$ python -q
>>> import numpy as np
>>> from numpy import linalg as LA
>>> np.set_printoptions(suppress=True, linewidth=140)
>>> def tidy(a):
...     return np.round(a, 3) + 0
... 
>>> mat = np.loadtxt("mat.csv", delimiter=",")
>>> mat
array([[0., 2.],
       [0., 0.]])
>>> tidy(LA.norm(mat) ** 2 / LA.norm(mat, 2) ** 2)
np.float64(1.0)
>>> tidy(LA.norm(mat, "nuc"))
np.float64(2.0)
>>> tidy(LA.norm(mat, axis=1))
array([2., 0.])
>>> mat[1] @ mat[0]
np.float64(0.0)
>>> LA.norm(mat, axis=1).argmax()
np.int64(0)
>>> tidy(LA.norm(mat, 2))
np.float64(2.0)
>>> tidy(LA.norm(mat, axis=0))
array([0., 2.])
>>> LA.matrix_rank(mat, rtol=0.1)
np.int64(1)
>>> LA.cond(mat) > 100
np.True_
>>> [round(float(x), 3) for x in LA.svd(mat, compute_uv=False)[:3]]
[2.0, 0.0]
>>> rng = np.random.default_rng(990)
>>> idx = rng.permutation(2)
>>> idx
array([1, 0])
>>> out = mat[idx][:, idx]
>>> tidy(np.sort(np.abs(LA.eigvals(out))))
array([0., 0.])
>>> np.trace(out)
np.float64(0.0)
>>> np.diag(out)
array([0., 0.])
>>> np.allclose(out, mat)
False
>>> K = np.load("block19.npy")
>>> K
array([[ 1.029, -3.027,  5.995],
       [ 1.982, -5.997, 11.999],
       [ 1.008, -2.963,  6.009],
       [-0.988,  2.982, -6.031]])
>>> left, sv, VT = LA.svd(K)
>>> np.argmax(sv[:-1] / (sv[1:] + 1e-6)) + 1
np.int64(1)
>>> out = left[:, :1] @ np.diag(sv[:1]) @ VT[:1]
>>> tidy(out)
array([[ 1.   , -3.   ,  6.014],
       [ 1.996, -5.987, 12.002],
       [ 0.997, -2.991,  5.997],
       [-1.001,  3.002, -6.019]])
>>> tidy(LA.norm(K - out) / LA.norm(K))
np.float64(0.004)
>>> tidy(np.abs(K - out).max())
np.float64(0.029)
>>> LA.matrix_rank(out)
np.int64(1)
>>> arr = np.load("a.npy")
>>> arr
array([[ 2,  3,  4],
       [ 5,  6,  7],
       [ 8,  9, 10]])
>>> np.abs(np.diag(LA.qr(arr)[1])) > 1e-9
array([ True,  True, False])
>>> np.allclose(arr[:-1].T @ LA.lstsq(arr[:-1].T, arr[-1])[0], arr[-1])
True
>>> tidy(np.trace(LA.pinv(arr) @ arr))
np.float64(2.0)
>>> np.unique(arr.round(6), axis=0).shape
(3, 3)
>>> LA.lstsq(arr[:-1].T, arr[-1])[2]
np.int32(2)
